% python3 -q
>>> import numpy as np
>>> from numpy import linalg as LA
>>> np.set_printoptions(suppress=True, linewidth=120)
>>> mat = np.load("sample5.npy")
>>> mat.round(2)
array([[0.2 , 0.07, 0.2 , 0.34],
       [0.07, 0.02, 0.07, 0.11],
       [0.2 , 0.07, 0.2 , 0.34],
       [0.34, 0.11, 0.34, 0.57]])
>>> # a projection of rank 1
>>> rng = np.random.default_rng(357)
>>> idx = rng.permutation(4)
>>> idx
array([0, 1, 3, 2])
>>> Y = mat[idx][:, idx]
>>> round(float(LA.det(Y)), 2), round(float(LA.det(mat[idx])), 2)
(-0.0, 0.0)
>>> np.round(np.sort(np.abs(LA.eigvals(Y))), 2) + 0
array([0., 0., 0., 1.])
>>> np.trace(Y)
np.float64(1.0)
>>> Y.round(2)
array([[0.2 , 0.07, 0.34, 0.2 ],
       [0.07, 0.02, 0.11, 0.07],
       [0.34, 0.11, 0.57, 0.34],
       [0.2 , 0.07, 0.34, 0.2 ]])
>>> w, evecs = LA.eigh(mat)
>>> np.round(LA.eigvalsh(mat @ mat), 2) + 0
array([0., 0., 0., 1.])
>>> np.round(np.abs(evecs[:, -1]), 2)
array([0.45, 0.15, 0.45, 0.75])
>>> np.round(LA.eigvalsh(mat + -3 * np.eye(4)), 2)
array([-3., -3., -3., -2.])
>>> np.unique(w.round(6) + 0, return_counts=True)[1]
array([3, 1])
>>> w.round(2) + 0
array([0., 0., 0., 1.])
>>> (w > 1e-8).sum(), (w < -1e-8).sum()
(np.int64(1), np.int64(0))
>>> np.round(LA.svd(mat, compute_uv=False), 2) + 0
array([1., 0., 0., 0.])
>>> np.round(evecs.T @ mat @ evecs, 2) + 0
array([[0., 0., 0., 0.],
       [0., 0., 0., 0.],
       [0., 0., 0., 0.],
       [0., 0., 0., 1.]])
>>> gram = mat.T @ mat
>>> np.allclose(gram, gram.T)
True
>>> np.round(np.diag(gram), 2)
array([0.2 , 0.02, 0.2 , 0.57])
>>> np.round(LA.svd(mat, compute_uv=False) ** 2, 2) + 0
array([1., 0., 0., 0.])
>>> LA.matrix_rank(gram)
np.int64(1)
